$ python -q
>>> import numpy as np
>>> np.set_printoptions(precision=4, suppress=True, linewidth=120)
>>> def rnd(a):
...     return np.round(a, 4) + 0
... 
>>> J = np.load("w.npy")
>>> J
array([[-3, -2, -3, -2],
       [ 1,  2,  1,  2],
       [-3, -2, -3, -2],
       [ 1,  2,  1,  2]])
>>> # column 2 repeats column 0
>>> np.linalg.matrix_rank(J, rtol=0.1)
np.int64(2)
>>> np.linalg.cond(J) > 100
np.True_
>>> np.argsort(-np.linalg.norm(J, axis=0).round(6), kind="stable")[:3]
array([0, 2, 1])
>>> (J - J.T) / 2
array([[ 0. , -1.5,  0. , -1.5],
       [ 1.5,  0. ,  1.5,  0. ],
       [ 0. , -1.5,  0. , -1.5],
       [ 1.5,  0. ,  1.5,  0. ]])
>>> rnd(np.sort(np.abs(np.linalg.eigvals(J))))
array([0.    , 0.    , 3.1231, 5.1231])
>>> np.allclose(J, J.T)
False
>>> np.linalg.matrix_power(J, 4)
array([[376, 144, 376, 144],
       [-72,  16, -72,  16],
       [376, 144, 376, 144],
       [-72,  16, -72,  16]])
>>> (J + J.T) / 2
array([[-3. , -0.5, -3. , -0.5],
       [-0.5,  2. , -0.5,  2. ],
       [-3. , -0.5, -3. , -0.5],
       [-0.5,  2. , -0.5,  2. ]])
>>> rk = np.linalg.matrix_rank(J)
>>> rk
np.int64(2)
>>> null = np.linalg.svd(J)[2][rk:].T
>>> rnd(null @ null.T)
array([[ 0.5,  0. , -0.5,  0. ],
       [ 0. ,  0.5,  0. , -0.5],
       [-0.5,  0. ,  0.5,  0. ],
       [ 0. , -0.5,  0. ,  0.5]])
>>> np.linalg.matrix_rank(J.T @ J), np.linalg.matrix_rank(J @ J.T)
(np.int64(2), np.int64(2))
>>> [int(np.linalg.matrix_rank(J[:, :j + 1])) for j in range(4)]
[1, 2, 2, 2]
>>> null.shape
(4, 2)
>>> np.einsum("ii->", J)
np.int64(-2)
>>> rnd(np.linalg.det(J.T))
np.float64(0.0)
>>> np.kron(np.eye(2, dtype=int), J)
array([[-3, -2, -3, -2,  0,  0,  0,  0],
       [ 1,  2,  1,  2,  0,  0,  0,  0],
       [-3, -2, -3, -2,  0,  0,  0,  0],
       [ 1,  2,  1,  2,  0,  0,  0,  0],
       [ 0,  0,  0,  0, -3, -2, -3, -2],
       [ 0,  0,  0,  0,  1,  2,  1,  2],
       [ 0,  0,  0,  0, -3, -2, -3, -2],
       [ 0,  0,  0,  0,  1,  2,  1,  2]])
>>> rnd(np.linalg.eigvals(J))
array([-5.1231,  3.1231,  0.    ,  0.    ])
>>> np.einsum("ij,ji->", J, J)
np.int64(36)
>>> rnd(np.linalg.det(J[::-1]))
np.float64(0.0)
>>> rng = np.random.default_rng(28)
>>> arr = (rng.random((8, 8)) < 0.3) + np.eye(8)
>>> arr /= arr.sum(axis=1, keepdims=True)
>>> rnd(arr)
array([[0.3333, 0.    , 0.    , 0.3333, 0.3333, 0.    , 0.    , 0.    ],
       [0.    , 0.5   , 0.    , 0.    , 0.    , 0.5   , 0.    , 0.    ],
       [0.2   , 0.    , 0.2   , 0.2   , 0.2   , 0.    , 0.2   , 0.    ],
       [0.3333, 0.    , 0.    , 0.6667, 0.    , 0.    , 0.    , 0.    ],
       [0.3333, 0.    , 0.3333, 0.    , 0.3333, 0.    , 0.    , 0.    ],
       [0.3333, 0.    , 0.    , 0.    , 0.3333, 0.3333, 0.    , 0.    ],
       [0.5   , 0.    , 0.    , 0.    , 0.    , 0.    , 0.5   , 0.    ],
       [0.    , 0.    , 0.    , 0.5   , 0.    , 0.    , 0.    , 0.5   ]])
>>> # a transition matrix
>>> lab = rng.permutation(8)
>>> lab
array([2, 5, 3, 6, 7, 0, 4, 1])
>>> Y = arr[lab][:, lab]
>>> rnd(np.linalg.det(Y)), rnd(np.linalg.det(arr[lab]))
(np.float64(-0.0009), np.float64(0.0009))
>>> np.allclose(Y, arr)
False
>>> rnd(np.diag(Y))
array([0.2   , 0.3333, 0.6667, 0.5   , 0.5   , 0.3333, 0.3333, 0.5   ])
>>> q, r_ = np.linalg.qr(arr)
>>> rnd(q @ r_)
array([[0.3333, 0.    , 0.    , 0.3333, 0.3333, 0.    , 0.    , 0.    ],
       [0.    , 0.5   , 0.    , 0.    , 0.    , 0.5   , 0.    , 0.    ],
       [0.2   , 0.    , 0.2   , 0.2   , 0.2   , 0.    , 0.2   , 0.    ],
       [0.3333, 0.    , 0.    , 0.6667, 0.    , 0.    , 0.    , 0.    ],
       [0.3333, 0.    , 0.3333, 0.    , 0.3333, 0.    , 0.    , 0.    ],
       [0.3333, 0.    , 0.    , 0.    , 0.3333, 0.3333, 0.    , 0.    ],
       [0.5   , 0.    , 0.    , 0.    , 0.    , 0.    , 0.5   , 0.    ],
       [0.    , 0.    , 0.    , 0.5   , 0.    , 0.    , 0.    , 0.5   ]])
>>> rnd(np.abs(np.diag(r_)))
array([0.857 , 0.5   , 0.3464, 0.8028, 0.3704, 0.2253, 0.2828, 0.3293])
>>> q, V = np.linalg.qr(arr[:, :6])[0], np.linalg.qr(arr[:, 6:])[0]
>>> s = np.linalg.svd(q.T @ V, compute_uv=False)
>>> rnd(np.degrees(np.arccos(s.clip(0, 1))))
array([24.9536, 55.0557])
>>> rnd(s)
array([0.9066, 0.5728])
>>> x = np.array([-3, 1, -2, -2, 1, -3, -1, 3])
>>> h1 = np.maximum(arr @ x, 0)
>>> arr.T @ h1
array([0.  , 0.  , 0.  , 0.25, 0.  , 0.  , 0.  , 0.25])
>>> rnd(np.tanh(arr @ x))
array([-0.8701, -0.7616, -0.8854, -0.9814, -0.8701, -0.9311, -0.964 ,  0.4621])
>>> np.maximum(arr @ (3 * x), 0)
array([0. , 0. , 0. , 0. , 0. , 0. , 0. , 1.5])
>>> np.flatnonzero(h1 > 1e-9)
array([7])
